% python3 -q
>>> import numpy as np
>>> np.set_printoptions(precision=2, suppress=True, linewidth=100, sign=" ")
>>> mat = np.array([[18.0, -4.0, 20.0], [-4.0, 3.0, -5.0], [20.0, -5.0, 27.0]])
>>> # symmetric, so the eigenvalues are real
>>> u = np.array([-2, -1, 3])
>>> out = mat + np.outer(u, np.eye(3)[0])
>>> np.linalg.matrix_rank(out - mat)
np.int64(1)
>>> np.linalg.matrix_rank(np.linalg.inv(out) - np.linalg.inv(mat), tol=1e-8)
np.int64(1)
>>> round(float(np.linalg.det(out) / np.linalg.det(mat)), 2), round(float(1 + np.linalg.solve(mat, u)[0]), 2)
(-0.36, -0.36)
>>> np.round(np.linalg.eigvals(mat).sum().real, 2)
np.float64(48.0)
>>> np.round(np.linalg.det(2 * mat), 2), round(np.linalg.det(mat), 2)
(np.float64(1408.0), np.float64(176.0))
>>> np.einsum("ii->", mat)
np.float64(48.0)
>>> w, vecs = np.linalg.eig(mat)
>>> np.sort(np.linalg.eigvals(mat @ mat))
array([    4.,     4.,  1936.])
>>> w
array([ 44.,   2.,   2.])
>>> np.sort(np.linalg.eigvals(mat.T))
array([  2.,   2.,  44.])
>>> np.round(mat @ vecs[:, 0] - w[0] * vecs[:, 0], 2) + 0
array([ 0.,  0.,  0.])
>>> feats = np.load("x.npy")
>>> feats
array([[ 1, -1,  2],
       [-2,  2, -1],
       [ 5, -5,  4]])
>>> Uu, sig, Vt = np.linalg.svd(feats)
>>> sig.round(2) + 0
array([ 8.92,  1.16,  0.  ])
>>> np.argmax(sig[:-1] / (sig[1:] + 1e-6)) + 1
np.int64(2)
>>> out = Uu[:, :2] @ np.diag(sig[:2]) @ Vt[:2]
>>> np.linalg.matrix_rank(out)
np.int64(2)
>>> out
array([[ 1., -1.,  2.],
       [-2.,  2., -1.],
       [ 5., -5.,  4.]])
>>> round(float(np.linalg.norm(feats - out, 2)), 2), np.round(sig[2], 2)
(0.0, np.float64(0.0))
